$ python -q
>>> import numpy as np
>>> import numpy.linalg as la
>>> np.set_printoptions(suppress=True, linewidth=160)
>>> def rd(a):
...     return np.round(a, 1) + 0
... 
>>> feats = np.load("dump.npy")
>>> print(feats)
[[ 3.3  2.2 -2.8]
 [ 2.4  1.   2.3]
 [ 0.3  0.8  0.3]
 [-0.7  2.4  0.8]]
>>> W = np.array([[-1, 2, -2, -1, 0, -2], [2, 0, -1, 0, -2, 2], [0, -1, 0, 1, -1, -2]])
>>> coef = np.array([1, -4, -1, -2, 1, -4])
>>> H = np.maximum(feats @ W + coef, 0)
>>> print((H > 0).astype(int))
[[1 1 0 0 0 0]
 [1 0 0 0 0 0]
 [1 0 0 0 0 0]
 [1 0 0 0 0 1]]
>>> print(rd(H))
[[2.1 5.4 0.  0.  0.  0. ]
 [0.6 0.  0.  0.  0.  0. ]
 [2.3 0.  0.  0.  0.  0. ]
 [6.5 0.  0.  0.  0.  0.6]]
>>> print(rd((H > 0).mean(axis=0)))
[1.  0.2 0.  0.  0.  0.2]
>>> cent = np.array([[2, 1], [1, -3], [1, 0], [-1, 0], [-3, 1], [1, 0]])
>>> print(rd(H @ cent))
[[  9.6 -14.1]
 [  1.2   0.6]
 [  4.6   2.3]
 [ 13.6   6.5]]
>>> def softmax(z):
...     e = np.exp(z - z.max(axis=-1, keepdims=True))
...     return e / e.sum(axis=-1, keepdims=True)
... 
>>> print(rd(softmax(feats[3] + -3)))
[0.  0.8 0.2]
>>> print(rd(softmax(10 * feats[3])))
[0. 1. 0.]
>>> scores = feats @ feats.T / np.sqrt(3)
>>> print(rd(softmax(scores + np.triu(np.full(scores.shape, -np.inf), 1))))
[[1.  0.  0.  0. ]
 [0.  1.  0.  0. ]
 [0.4 0.4 0.2 0. ]
 [0.  0.1 0.  0.9]]
>>> print(softmax(scores).round(6).argmax(axis=1))
[0 1 1 3]
>>> blk = np.stack([feats, 2 * feats, feats[::-1]])
>>> print(la.matrix_rank(blk))
[3 3 3]
>>> print(rd(la.norm(blk, axis=(1, 2))))
[ 6.6 13.2  6.6]
>>> print((blk @ feats.T).shape)
(3, 4, 4)
>>> print(rd(np.einsum("bij,cij->bc", blk, blk)))
[[ 43.3  86.7   5.9]
 [ 86.7 173.3  11.8]
 [  5.9  11.8  43.3]]
>>> rng = np.random.default_rng(18450)
>>> A = rng.normal(size=(16, 5))
>>> A = 5 * A / la.norm(A, axis=1, keepdims=True)
>>> print(rd(A))
[[-0.8 -1.2  2.  -1.5 -4.1]
 [ 3.8 -0.6 -1.9  1.1  2.2]
 [ 2.3  0.6  0.2  4.  -1.8]
 [-3.   1.9 -2.8  1.7  1.3]
 [ 1.  -3.7  2.4 -1.9  0.9]
 [ 2.6  3.3  0.  -2.1 -1.8]
 [-2.9  3.1  0.9  2.4  0.4]
 [-2.1 -0.7 -0.7 -4.4  0.3]
 [-1.6  2.4  0.7 -3.5 -2. ]
 [ 1.5  1.1 -1.8 -4.2 -0.2]
 [ 2.5 -2.4 -1.   0.5  3.5]
 [-0.4 -3.  -1.6  3.6  0.6]
 [ 2.2 -4.1  0.6 -0.6  1.6]
 [ 1.7 -3.9  1.2  2.2  0.5]
 [ 2.8 -0.2 -3.6  0.8 -1.8]
 [-3.6  1.6 -1.4  0.3  2.7]]
>>> dist = la.norm(A[:, None] - A[None], axis=-1)
>>> print(dist.mean(axis=1).argmax())
6
>>> print(rd(dist[:5, :5]))
[[0.  9.2 7.2 8.8 5.9]
 [9.2 0.  5.8 7.4 6.9]
 [7.2 5.8 0.  7.3 8.2]
 [8.8 7.4 7.3 0.  9.3]
 [5.9 6.9 8.2 9.3 0. ]]
>>> print(la.matrix_rank(dist ** 2))
6
>>> print(rd(la.norm(A - A.mean(axis=0), axis=1)))
[5.3 4.5 5.1 5.1 4.9 5.1 5.6 5.  5.4 4.8 4.5 4.8 4.6 4.8 4.5 5.2]
>>> proj = A @ la.solve(A.T @ A, A.T)
>>> print(rd(proj @ A[:, 2]))
[ 2.  -1.9  0.2 -2.8  2.4  0.   0.9 -0.7  0.7 -1.8 -1.  -1.6  0.6  1.2 -3.6 -1.4]
>>> print(rd(np.diag(proj)))
[0.4 0.3 0.3 0.3 0.3 0.4 0.3 0.3 0.2 0.3 0.3 0.4 0.2 0.2 0.5 0.3]
>>> print(la.matrix_rank(np.eye(16) - proj))
11
>>> B = np.array([[1, 2], [-2, 1], [-3, 2]])
>>> data = np.kron(np.eye(3, dtype=int), B)
>>> print(data)
[[ 1  2  0  0  0  0]
 [-2  1  0  0  0  0]
 [-3  2  0  0  0  0]
 [ 0  0  1  2  0  0]
 [ 0  0 -2  1  0  0]
 [ 0  0 -3  2  0  0]
 [ 0  0  0  0  1  2]
 [ 0  0  0  0 -2  1]
 [ 0  0  0  0 -3  2]]
>>> B = np.c_[data[:, :5] @ np.array([[4, 5, 5, 3, 0],
...     [-2, -1, -4, 0, -4],
...     [-2, 5, 3, 4, -5],
...     [-4, -5, -4, 3, 1],
...     [3, 3, 0, -1, -2]]), np.array([-3, 0, -3, -1, 0, -2, -3, -2, 3])]
>>> print(B)
[[  0   3  -3   3  -8  -3]
 [-10 -11 -14  -6  -4   0]
 [-16 -17 -23  -9  -8  -3]
 [-10  -5  -5  10  -3  -1]
 [  0 -15 -10  -5  11   0]
 [ -2 -25 -17  -6  17  -2]
 [  3   3   0  -1  -2  -3]
 [ -6  -6   0   2   4  -2]
 [ -9  -9   0   3   6   3]]
>>> print(rd(la.norm(B - data @ la.lstsq(data, B)[0], axis=0)))
[0.  0.  0.  0.  0.  3.9]
>>> print(rd(la.norm(la.qr(data)[0].T @ B, axis=0) ** 2 / ((B ** 2).sum(axis=0) + 1e-12)))
[1.  1.  1.  1.  1.  0.7]
>>> print(la.matrix_rank(np.c_[data, B]))
7
>>> proj = B @ la.solve(B.T @ B, B.T)
>>> print(rd(np.diag(proj)))
[1.  0.3 0.7 1.  0.3 0.7 0.4 0.8 0.7]
>>> print(np.allclose(proj @ proj, proj))
True
>>> print(rd(la.eigvalsh(proj)))
[0. 0. 0. 1. 1. 1. 1. 1. 1.]
>>> print(rd(np.trace(proj)))
6.0
>>> vec = np.array([1, 0, -3, 2, -4, 1])
>>> rhs = data @ vec
>>> print(rd(la.pinv(data) @ data))
[[1. 0. 0. 0. 0. 0.]
 [0. 1. 0. 0. 0. 0.]
 [0. 0. 1. 0. 0. 0.]
 [0. 0. 0. 1. 0. 0.]
 [0. 0. 0. 0. 1. 0.]
 [0. 0. 0. 0. 0. 1.]]
>>> rhs = rhs + 0.3 * rng.normal(size=9)
>>> print(rd(rhs))
[ 1.2 -2.4 -2.6  0.9  8.  13.  -1.7  9.1 14.4]
>>> coef, *_ = la.lstsq(data, rhs)
>>> print(coef.round())
[ 1.  0. -3.  2. -4.  1.]
>>> print(rd(la.norm(rhs - data @ coef)))
0.5
>>> O, vecs = la.qr(data[:, :4])[0], la.qr(data[:, 4:])[0]
>>> sigma = la.svd(O.T @ vecs, compute_uv=False)
>>> print((sigma > 0.9).sum())
0
>>> print(rd(la.norm(O @ O.T - vecs @ vecs.T, 2)))
1.0
>>> print(rd(sigma))
[0. 0.]
>>> proj = data @ la.solve(data.T @ data, data.T)
>>> print(rd(proj))
[[ 1.  -0.1  0.1  0.   0.   0.   0.   0.   0. ]
 [-0.1  0.3  0.4  0.   0.   0.   0.   0.   0. ]
 [ 0.1  0.4  0.7  0.   0.   0.   0.   0.   0. ]
 [ 0.   0.   0.   1.  -0.1  0.1  0.   0.   0. ]
 [ 0.   0.   0.  -0.1  0.3  0.4  0.   0.   0. ]
 [ 0.   0.   0.   0.1  0.4  0.7  0.   0.   0. ]
 [ 0.   0.   0.   0.   0.   0.   1.  -0.1  0.1]
 [ 0.   0.   0.   0.   0.   0.  -0.1  0.3  0.4]
 [ 0.   0.   0.   0.   0.   0.   0.1  0.4  0.7]]
>>> print(np.allclose(proj @ proj, proj))
True
